$ ipython --no-banner

In [1]: import numpy as np

In [2]: np.set_printoptions(suppress=True, linewidth=200)

In [3]: def tidy(a):
   ...:     return np.round(a, 2) + 0
   ...: 

In [4]: E = np.load("layer19.npy")

In [5]: E
Out[5]: 
array([[2, 4, 1, 2, 3, 1],
       [4, 0, 3, 3, 2, 2],
       [1, 3, 4, 2, 1, 2],
       [2, 3, 2, 0, 1, 3],
       [3, 2, 1, 1, 4, 4],
       [1, 2, 2, 3, 4, 4]])

In [6]: r0, r1 = E[0], E[4]

In [7]: r0 @ r1
Out[7]: np.int64(33)

In [8]: r0 @ r0
Out[8]: np.int64(35)

In [9]: pr = (r0 @ r1) / (r0 @ r0) * r0

In [10]: tidy(r1 - pr)
Out[10]: array([ 1.11, -1.77,  0.06, -0.89,  1.17,  3.06])

In [11]: tidy((r1 - pr) @ r0)
Out[11]: np.float64(0.0)

In [12]: np.linalg.matrix_rank(np.outer(r0, r1))
Out[12]: np.int64(1)

In [13]: r0 = np.array([-1, 0, 0, 2, 1, -2])

In [14]: Y = E + np.outer(r0, np.eye(6)[5])

In [15]: np.linalg.matrix_rank(np.linalg.inv(Y) - np.linalg.inv(E), tol=1e-8)
Out[15]: np.int64(1)

In [16]: np.linalg.matrix_rank(Y - E)
Out[16]: np.int64(1)

In [17]: E.reshape(-1, 2)
Out[17]: 
array([[2, 4],
       [1, 2],
       [3, 1],
       [4, 0],
       [3, 3],
       [2, 2],
       [1, 3],
       [4, 2],
       [1, 2],
       [2, 3],
       [2, 0],
       [1, 3],
       [3, 2],
       [1, 1],
       [4, 4],
       [1, 2],
       [2, 3],
       [4, 4]])

In [18]: T = E.reshape(6, 2, -1)

In [19]: T[:, 0]
Out[19]: 
array([[2, 4, 1],
       [4, 0, 3],
       [1, 3, 4],
       [2, 3, 2],
       [3, 2, 1],
       [1, 2, 2]])

In [20]: np.swapaxes(T, 1, 2)[4]
Out[20]: 
array([[3, 1],
       [2, 4],
       [1, 4]])

In [21]: np.einsum("ihd,ihd->ih", T, T)
Out[21]: 
array([[21, 14],
       [25, 17],
       [26,  9],
       [17, 10],
       [14, 33],
       [ 9, 41]])

In [22]: m1 = np.array([[0.65, -2.62, -1.31, -3.25],
    ...:     [-1.64, 6.67, 3.34, 8.34],
    ...:     [-2.52, 10.08, 5.04, 12.61],
    ...:     [-0.99, 3.87, 1.94, 4.86],
    ...:     [-0.82, 3.36, 1.67, 4.21],
    ...:     [-0.36, 1.49, 0.78, 1.88],
    ...:     [2.13, -8.51, -4.3, -10.67],
    ...:     [0.61, -2.31, -1.15, -2.92],
    ...:     [-0.3, 1.26, 0.63, 1.56],
    ...:     [0.99, -3.8, -1.88, -4.71],
    ...:     [0.3, -1.16, -0.59, -1.45],
    ...:     [0.91, -3.72, -1.86, -4.59],
    ...:     [0.15, -0.77, -0.37, -0.92]])

In [23]: m1
Out[23]: 
array([[  0.65,  -2.62,  -1.31,  -3.25],
       [ -1.64,   6.67,   3.34,   8.34],
       [ -2.52,  10.08,   5.04,  12.61],
       [ -0.99,   3.87,   1.94,   4.86],
       [ -0.82,   3.36,   1.67,   4.21],
       [ -0.36,   1.49,   0.78,   1.88],
       [  2.13,  -8.51,  -4.3 , -10.67],
       [  0.61,  -2.31,  -1.15,  -2.92],
       [ -0.3 ,   1.26,   0.63,   1.56],
       [  0.99,  -3.8 ,  -1.88,  -4.71],
       [  0.3 ,  -1.16,  -0.59,  -1.45],
       [  0.91,  -3.72,  -1.86,  -4.59],
       [  0.15,  -0.77,  -0.37,  -0.92]])

In [24]: Ac = (m1 - m1.mean(axis=0)) / m1.std(axis=0)

In [25]: np.argwhere(np.abs(Ac) > 2)
Out[25]: 
array([[2, 0],
       [2, 1],
       [2, 2],
       [2, 3]])

In [26]: beta = np.linalg.lstsq(np.delete(Ac, 0, axis=1), Ac[:, 0])[0]

In [27]: tidy(1 - np.var(Ac[:, 0] - np.delete(Ac, 0, axis=1) @ beta))
Out[27]: np.float64(1.0)

In [28]: feats = np.loadtxt("dump.csv", delimiter=",")

In [29]: feats
Out[29]: 
array([[ 0.7 ,  0.5 , -0.62,  1.  ],
       [-0.5 ,  0.4 , -0.18, -0.1 ],
       [-0.5 ,  2.1 ,  0.04,  0.3 ],
       [ 0.  , -0.1 ,  0.57, -0.6 ],
       [-0.2 ,  0.4 , -1.49,  1.7 ],
       [ 0.8 ,  0.9 ,  0.34, -0.3 ],
       [ 1.3 ,  0.4 , -0.2 ,  0.2 ],
       [-0.2 ,  0.5 ,  0.23, -0.2 ],
       [ 1.7 ,  0.7 ,  1.92, -1.5 ],
       [ 0.4 ,  0.7 ,  0.84, -0.8 ],
       [ 1.4 , -2.1 ,  0.  , -0.4 ],
       [-1.1 , -2.5 , -0.14,  0.1 ],
       [ 0.6 , -0.5 , -2.29,  1.7 ],
       [ 0.8 ,  1.1 , -1.58,  1.4 ],
       [ 2.2 , -2.  ,  0.42, -0.6 ],
       [ 0.3 ,  0.3 , -2.07,  1.6 ],
       [-0.6 ,  0.3 ,  0.15,  0.  ]])

In [30]: tidy(np.linalg.norm(feats, axis=0))
Out[30]: array([3.99, 4.85, 4.45, 3.92])

In [31]: tidy(np.linalg.norm(feats) ** 2 / np.linalg.norm(feats, 2) ** 2)
Out[31]: np.float64(2.11)

In [32]: tidy(np.linalg.norm(feats, 1)), tidy(np.linalg.norm(feats, np.inf))
Out[32]: (np.float64(15.5), np.float64(5.82))

In [33]: np.linalg.norm(feats, axis=1).argmax()
Out[33]: np.int64(14)

In [34]: tidy(np.linalg.norm(feats[6] - feats[8]))
Out[34]: np.float64(2.76)

In [35]: tidy(np.linalg.norm(feats[6], 1)), tidy(np.linalg.norm(feats[6], np.inf))
Out[35]: (np.float64(2.1), np.float64(1.3))

In [36]: W0 = np.array([[-1, -7, 1, -4, 7, 1, -2, 7, -6, 1, 9],
    ...:     [-6, -4, 1, 6, 1, 9, 5, -1, -2, 0, 7],
    ...:     [6, 6, 9, -5, 2, -1, -9, 2, 0, 4, 2]])

In [37]: W0[1] = W0[0]

In [38]: W0
Out[38]: 
array([[-1, -7,  1, -4,  7,  1, -2,  7, -6,  1,  9],
       [-1, -7,  1, -4,  7,  1, -2,  7, -6,  1,  9],
       [ 6,  6,  9, -5,  2, -1, -9,  2,  0,  4,  2]])

In [39]: t = np.radians(90)

In [40]: r_ = np.eye(11)

In [41]: r_[0, 0] = r_[8, 8] = np.cos(t)

In [42]: r_[0, 8], r_[8, 0] = -np.sin(t), np.sin(t)

In [43]: tidy(r_)
Out[43]: 
array([[ 0.,  0.,  0.,  0.,  0.,  0.,  0.,  0., -1.,  0.,  0.],
       [ 0.,  1.,  0.,  0.,  0.,  0.,  0.,  0.,  0.,  0.,  0.],
       [ 0.,  0.,  1.,  0.,  0.,  0.,  0.,  0.,  0.,  0.,  0.],
       [ 0.,  0.,  0.,  1.,  0.,  0.,  0.,  0.,  0.,  0.,  0.],
       [ 0.,  0.,  0.,  0.,  1.,  0.,  0.,  0.,  0.,  0.,  0.],
       [ 0.,  0.,  0.,  0.,  0.,  1.,  0.,  0.,  0.,  0.,  0.],
       [ 0.,  0.,  0.,  0.,  0.,  0.,  1.,  0.,  0.,  0.,  0.],
       [ 0.,  0.,  0.,  0.,  0.,  0.,  0.,  1.,  0.,  0.,  0.],
       [ 1.,  0.,  0.,  0.,  0.,  0.,  0.,  0.,  0.,  0.,  0.],
       [ 0.,  0.,  0.,  0.,  0.,  0.,  0.,  0.,  0.,  1.,  0.],
       [ 0.,  0.,  0.,  0.,  0.,  0.,  0.,  0.,  0.,  0.,  1.]])

In [44]: Y = W0 @ r_.T

In [45]: tidy(np.linalg.svd(W0, compute_uv=False)), tidy(np.linalg.svd(Y, compute_uv=False))
Out[45]: (array([24.31, 16.52,  0.  ]), array([24.31, 16.52,  0.  ]))

In [46]: np.allclose(np.linalg.norm(W0, axis=1), np.linalg.norm(Y, axis=1))
Out[46]: True

In [47]: tidy(Y)
Out[47]: 
array([[ 6., -7.,  1., -4.,  7.,  1., -2.,  7., -1.,  1.,  9.],
       [ 6., -7.,  1., -4.,  7.,  1., -2.,  7., -1.,  1.,  9.],
       [ 0.,  6.,  9., -5.,  2., -1., -9.,  2.,  6.,  4.,  2.]])

In [48]: np.linalg.lstsq(W0[:-1].T, W0[-1])[2]
Out[48]: np.int32(1)

In [49]: np.allclose(W0[:-1].T @ np.linalg.lstsq(W0[:-1].T, W0[-1])[0], W0[-1])
Out[49]: False

In [50]: np.abs(np.diag(np.linalg.qr(W0)[1])) > 1e-9
Out[50]: array([ True,  True, False])

In [51]: tidy(W0 @ np.linalg.pinv(W0) @ W0)
Out[51]: 
array([[-1., -7.,  1., -4.,  7.,  1., -2.,  7., -6.,  1.,  9.],
       [-1., -7.,  1., -4.,  7.,  1., -2.,  7., -6.,  1.,  9.],
       [ 6.,  6.,  9., -5.,  2., -1., -9.,  2.,  0.,  4.,  2.]])

In [52]: tidy(np.trace(np.linalg.pinv(W0) @ W0))
Out[52]: np.float64(2.0)

In [53]: tidy(np.linalg.norm(W0))
Out[53]: np.float64(29.39)

In [54]: W0.shape
Out[54]: (3, 11)

In [55]: Y = W0 / np.sqrt((W0 ** 2).mean(axis=1, keepdims=True))

In [56]: tidy(W0 - W0.mean(axis=1, keepdims=True))
Out[56]: 
array([[ -1.55,  -7.55,   0.45,  -4.55,   6.45,   0.45,  -2.55,   6.45,  -6.55,   0.45,   8.45],
       [ -1.55,  -7.55,   0.45,  -4.55,   6.45,   0.45,  -2.55,   6.45,  -6.55,   0.45,   8.45],
       [  4.55,   4.55,   7.55,  -6.45,   0.55,  -2.45, -10.45,   0.55,  -1.45,   2.55,   0.55]])

In [57]: np.linalg.matrix_rank(Y) == np.linalg.matrix_rank(W0)
Out[57]: np.True_

In [58]: tidy(Y[1])
Out[58]: array([-0.2 , -1.37,  0.2 , -0.78,  1.37,  0.2 , -0.39,  1.37, -1.17,  0.2 ,  1.76])

In [59]: J = np.load("data.npy")

In [60]: J
Out[60]: 
array([[0., 0., 0., 0., 0., 0., 0., 5., 1., 4.],
       [0., 0., 0., 0., 0., 0., 0., 5., 2., 3.],
       [0., 0., 0., 0., 0., 0., 0., 5., 2., 4.],
       [0., 0., 0., 0., 0., 0., 0., 0., 3., 3.],
       [0., 0., 0., 0., 0., 0., 0., 1., 0., 2.],
       [0., 0., 0., 0., 0., 0., 0., 3., 3., 4.],
       [0., 0., 0., 0., 0., 0., 0., 5., 4., 5.],
       [5., 5., 5., 0., 1., 3., 5., 0., 0., 0.],
       [1., 2., 2., 3., 0., 3., 4., 0., 0., 0.],
       [4., 3., 4., 3., 2., 4., 5., 0., 0., 0.]])

In [61]: vals, vecs = np.linalg.eigh(J)

In [62]: tidy(vecs @ np.diag(vals) @ vecs.T)
Out[62]: 
array([[0., 0., 0., 0., 0., 0., 0., 5., 1., 4.],
       [0., 0., 0., 0., 0., 0., 0., 5., 2., 3.],
       [0., 0., 0., 0., 0., 0., 0., 5., 2., 4.],
       [0., 0., 0., 0., 0., 0., 0., 0., 3., 3.],
       [0., 0., 0., 0., 0., 0., 0., 1., 0., 2.],
       [0., 0., 0., 0., 0., 0., 0., 3., 3., 4.],
       [0., 0., 0., 0., 0., 0., 0., 5., 4., 5.],
       [5., 5., 5., 0., 1., 3., 5., 0., 0., 0.],
       [1., 2., 2., 3., 0., 3., 4., 0., 0., 0.],
       [4., 3., 4., 3., 2., 4., 5., 0., 0., 0.]])

In [63]: tidy(np.linalg.eigvalsh(J @ J))
Out[63]: array([  0.  ,   0.  ,   0.  ,   0.  ,   2.46,   2.46,  14.86,  14.86, 230.68, 230.68])

In [64]: np.abs(vecs[:, -1]).round(6).argmax()
Out[64]: np.int64(7)
